$ python -q
>>> import numpy as np
>>> np.set_printoptions(precision=3, suppress=True, linewidth=140, floatmode="fixed")
>>> def tidy(a):
...     return np.round(a, 3) + 0
... 
>>> A, _ = np.linalg.qr(np.array([[1.2, 0.1, 1.8, 0.6, -0.1, -0.9, -1.3, -2.1],
...     [0.6, -0.7, 1.2, 0.6, -1.2, -0.9, -0.9, -0.8],
...     [-0.2, -0.2, 0.1, -0.5, 3.0, -0.5, 0.0, 1.3],
...     [-0.8, 0.0, -0.3, 1.1, 0.8, 0.8, 2.2, 0.6],
...     [1.0, -0.1, -0.3, 0.2, -1.7, -1.8, 0.4, 0.4],
...     [0.5, -2.2, 0.3, 0.0, 2.7, 1.8, 0.5, -1.3],
...     [-1.7, -0.6, 0.3, 0.5, -2.0, 0.2, 0.2, -1.5],
...     [-2.6, -0.6, 0.9, 0.6, 1.2, -0.1, -1.1, 1.2]]))
>>> print(tidy(A))
[[-0.328  0.000 -0.788 -0.109  0.180  0.112 -0.170  0.432]
 [-0.164 -0.306 -0.414 -0.193 -0.256 -0.167  0.055 -0.758]
 [ 0.055 -0.075 -0.017  0.418  0.478 -0.512 -0.546 -0.166]
 [ 0.219  0.027  0.119 -0.805  0.492  0.046 -0.183 -0.108]
 [-0.273 -0.075  0.163 -0.331 -0.274 -0.760  0.090  0.351]
 [-0.137 -0.914  0.204  0.043  0.175  0.191  0.058  0.179]
 [ 0.465 -0.187 -0.069 -0.106 -0.557  0.085 -0.623  0.164]
 [ 0.711 -0.156 -0.347  0.071  0.129 -0.273  0.486  0.133]]
>>> A2 = A / np.linalg.norm(A, axis=1, keepdims=True)
>>> G = A2 @ A2.T
>>> print(tidy(G))
[[1.000 0.000 0.000 0.000 0.000 0.000 0.000 0.000]
 [0.000 1.000 0.000 0.000 0.000 0.000 0.000 0.000]
 [0.000 0.000 1.000 0.000 0.000 0.000 0.000 0.000]
 [0.000 0.000 0.000 1.000 0.000 0.000 0.000 0.000]
 [0.000 0.000 0.000 0.000 1.000 0.000 0.000 0.000]
 [0.000 0.000 0.000 0.000 0.000 1.000 0.000 0.000]
 [0.000 0.000 0.000 0.000 0.000 0.000 1.000 0.000]
 [0.000 0.000 0.000 0.000 0.000 0.000 0.000 1.000]]
>>> print(tidy(G[3]))
[0.000 0.000 0.000 1.000 0.000 0.000 0.000 0.000]
>>> print(tidy(np.degrees(np.arccos(np.clip(G[3, 7], -1, 1)))))
90.0
>>> print(np.argwhere(np.triu(np.abs(G) > 0.95, 1)))
[]
>>> print(tidy(np.linalg.svd(A, compute_uv=False)))
[1.000 1.000 1.000 1.000 1.000 1.000 1.000 1.000]
>>> print(tidy(A[:, 3] @ A[:, 2]))
0.0
>>> print(tidy(A @ A.T))
[[1.000 0.000 0.000 0.000 0.000 0.000 0.000 0.000]
 [0.000 1.000 0.000 0.000 0.000 0.000 0.000 0.000]
 [0.000 0.000 1.000 0.000 0.000 0.000 0.000 0.000]
 [0.000 0.000 0.000 1.000 0.000 0.000 0.000 0.000]
 [0.000 0.000 0.000 0.000 1.000 0.000 0.000 0.000]
 [0.000 0.000 0.000 0.000 0.000 1.000 0.000 0.000]
 [0.000 0.000 0.000 0.000 0.000 0.000 1.000 0.000]
 [0.000 0.000 0.000 0.000 0.000 0.000 0.000 1.000]]
>>> print(tidy(np.linalg.pinv(A)))
[[-0.328 -0.164  0.055  0.219 -0.273 -0.137  0.465  0.711]
 [ 0.000 -0.306 -0.075  0.027 -0.075 -0.914 -0.187 -0.156]
 [-0.788 -0.414 -0.017  0.119  0.163  0.204 -0.069 -0.347]
 [-0.109 -0.193  0.418 -0.805 -0.331  0.043 -0.106  0.071]
 [ 0.180 -0.256  0.478  0.492 -0.274  0.175 -0.557  0.129]
 [ 0.112 -0.167 -0.512  0.046 -0.760  0.191  0.085 -0.273]
 [-0.170  0.055 -0.546 -0.183  0.090  0.058 -0.623  0.486]
 [ 0.432 -0.758 -0.166 -0.108  0.351  0.179  0.164  0.133]]
